$ python -q
>>> import numpy as np
>>> np.set_printoptions(suppress=True, linewidth=100)
>>> def tidy(a):
...     return np.round(a, 1) + 0
... 
>>> feats = np.loadtxt("a.csv", delimiter=",")
>>> feats
array([[-1.,  0.,  3.,  5.,  5.,  0.,  0., -4.,  3., -4.],
       [ 0., -5.,  4., -1.,  4., -2.,  1., -5., -4., -4.],
       [ 4., -3.,  2.,  5., -1., -2.,  0.,  1., -4.,  2.],
       [-5.,  3., -2., -3.,  5., -3., -5., -3., -2., -1.],
       [ 3.,  3.,  2., -4., -4.,  1., -1.,  4.,  2.,  0.],
       [ 4.,  4.,  3., -2.,  2., -3., -1.,  4.,  4.,  1.],
       [-4., -1.,  2., -1., -4., -1., -4., -4.,  0., -3.],
       [ 3.,  5.,  5.,  2., -4.,  0.,  1.,  1., -1., -2.],
       [ 4.,  2.,  5., -1.,  0., -5.,  2.,  2., -4., -1.],
       [-3., -1.,  4.,  1., -2.,  1.,  2., -4., -5., -2.],
       [ 3.,  2.,  0.,  1.,  2., -2.,  2., -4.,  3., -3.],
       [ 4.,  4.,  3., -2.,  2., -3., -1.,  4.,  4.,  1.],
       [-3.,  4.,  0., -3.,  2.,  1., -1., -1., -5., -4.],
       [ 2.,  3., -5., -5.,  1., -1.,  3., -3., -3., -2.]])
>>> # rows 5 and 11 are equal
>>> f = np.array([0, 5])
>>> np.cross(feats[2, :3], feats[9, :3])
array([-10., -22., -13.])
>>> np.polyval(f, feats[2])
array([5., 5., 5., 5., 5., 5., 5., 5., 5., 5.])
>>> np.convolve(feats[2], f)
array([  0.,  20., -15.,  10.,  25.,  -5., -10.,   0.,   5., -20.,  10.])
>>> Y = np.c_[feats[:, :5] @ np.array([[0, -1, 2, 2, 2],
...     [0, 1, -2, -1, 3],
...     [3, -2, -1, 2, -1],
...     [-1, 0, -1, -1, 3],
...     [2, -2, 1, -1, 0]]), np.array([-2, 0, -1, 2, -1, -1, -2, 2, -2, 0, -1, 1, -2, 2])]
>>> Y
array([[ 14., -15.,  -5.,  -6.,  10.,  -2.],
       [ 21., -21.,  11.,  10., -22.,   0.],
       [ -1.,  -9.,   6.,  11.,  12.,  -1.],
       [  7.,   2.,  -6., -19.,  -8.,   2.],
       [  2.,   4.,  -2.,  15.,   1.,  -1.],
       [ 15., -10.,   1.,  10.,  11.,  -1.],
       [ -1.,   7., -11.,   2., -16.,  -2.],
       [  5.,   0., -15.,  13.,  22.,   2.],
       [ 16., -12.,   0.,  17.,   6.,  -2.],
       [  7.,  -2., -11.,   4., -10.,   0.],
       [  3.,  -5.,   3.,   1.,  15.,  -1.],
       [ 15., -10.,   1.,  10.,  11.,   1.],
       [  7.,   3.,  -9.,  -9.,  -3.,  -2.],
       [ -8.,   9.,   9.,  -5.,   3.,   2.]])
>>> tidy(np.linalg.norm(Y - feats @ np.linalg.lstsq(feats, Y)[0], axis=0))
array([0. , 0. , 0. , 0. , 0. , 3.8])
>>> np.linalg.matrix_rank(np.c_[feats, Y])
np.int64(11)
>>> tidy(np.linalg.lstsq(feats, Y[:, 0])[0])
array([ 0.,  0.,  3., -1.,  2.,  0.,  0.,  0.,  0.,  0.])
>>> tidy(np.linalg.norm(np.linalg.qr(feats)[0].T @ Y, axis=0) ** 2 / ((Y ** 2).sum(axis=0) + 1e-12))
array([1. , 1. , 1. , 1. , 1. , 0.6])
